>>> import numpy as np
>>> np.set_printoptions(precision=3, suppress=True, linewidth=160, sign=" ")
>>> def rnd(a):
...     return np.round(a, 3) + 0
... 
>>> A = np.load("sample9.npy")
>>> A
array([[ 0,  1,  0, -1],
       [-1,  0, -3,  3],
       [ 0,  3,  0,  2],
       [ 1, -3, -2,  0]])
>>> A.inv()
Traceback (most recent call last):
  File "<python-input-5>", line 1, in <module>
    A.inv()
    ^^^^^
AttributeError: 'numpy.ndarray' object has no attribute 'inv'
>>> np.trace(A)
np.int64(0)
>>> np.linalg.determinant(A)
Traceback (most recent call last):
  File "<python-input-7>", line 1, in <module>
    np.linalg.determinant(A)
    ^^^^^^^^^^^^^^^^^^^^^
AttributeError: module 'numpy.linalg' has no attribute 'determinant'
>>> q, vecs = np.linalg.qr(A[:, :2])[0], np.linalg.qr(A[:, 2:])[0]
>>> sig = np.linalg.svd(q.T @ vecs, compute_uv=False)
>>> rnd(sig)
array([ 0.845,  0.503])
>>> f = np.array([-6, -6, -8])
>>> np.convolve(A[1], f)
array([  6,   6,  26,   0,   6, -24])
>>> np.correlate(A[1], A[0], "full")
array([ 1,  0,  2, -3, -3,  3,  0])
>>> np.polyval(f, A[1])
array([ -8,  -8, -44, -80])
>>> x0 = np.array([1, -2, -3, 0])
>>> rnd(np.linalg.det(A))
np.float64(25.0)
>>> rnd(np.linalg.eigvals(A).real)
array([ 0.,  0.,  0.,  0.])
>>> rnd(np.linalg.svd(A, compute_uv=False))
array([ 4.786,  4.786,  1.045,  1.045])
>>> q = np.linalg.solve(np.eye(4) - A, np.eye(4) + A)
>>> rnd(q @ q.T)
array([[ 1.,  0.,  0.,  0.],
       [ 0.,  1.,  0.,  0.],
       [ 0.,  0.,  1.,  0.],
       [ 0.,  0.,  0.,  1.]])
>>> rnd(np.linalg.det(q))
np.float64(1.0)
>>> rng = np.random.default_rng(995574)
>>> labels = rng.permutation(4)
>>> labels
array([ 1,  3,  0,  2])
>>> other = A[labels][:, labels]
>>> rnd(np.sort(np.abs(np.linalg.eigvals(other))))
array([ 1.045,  1.045,  4.786,  4.786])
>>> np.diag(other)
array([ 0,  0,  0,  0])
>>> rnd(np.linalg.det(other)), rnd(np.linalg.det(A[labels]))
(np.float64(25.0), np.float64(-25.0))
>>> E = np.loadtxt("mat.csv", delimiter=",")
>>> E
array([[ 1.09 , -1.787,  0.255, -0.24 ],
       [-1.787, -1.849,  1.31 ,  0.63 ],
       [ 0.255,  1.31 ,  3.285, -3.195],
       [-0.24 ,  0.63 , -3.195, -1.526]])
>>> # symmetric
>>> f = np.array([-7, -1, -4, 2])
>>> other = E + np.outer(f, np.eye(4)[3])
>>> rnd(np.linalg.det(other) / np.linalg.det(E)), rnd(1 + np.linalg.solve(E, f)[3])
(np.float64(2.407), np.float64(2.407))
>>> np.linalg.matrix_rank(other - E)
np.int64(1)
>>> labels = rng.permutation(4)
>>> labels
array([ 0,  3,  2,  1])
>>> other = E[labels][:, labels]
>>> np.diag(other)
array([ 1.09 , -1.526,  3.285, -1.849])
>>> other
array([[ 1.09 , -0.24 ,  0.255, -1.787],
       [-0.24 , -1.526, -3.195,  0.63 ],
       [ 0.255, -3.195,  3.285,  1.31 ],
       [-1.787,  0.63 ,  1.31 , -1.849]])
>>> try:
...     np.linalg.cholesky(E)
... except np.linalg.LinAlgError as e:
...     print("failed:", e)
... 
failed: Matrix is not positive definite
>>> rnd(np.linalg.eigvalsh(E).min())
np.float64(-4.0)
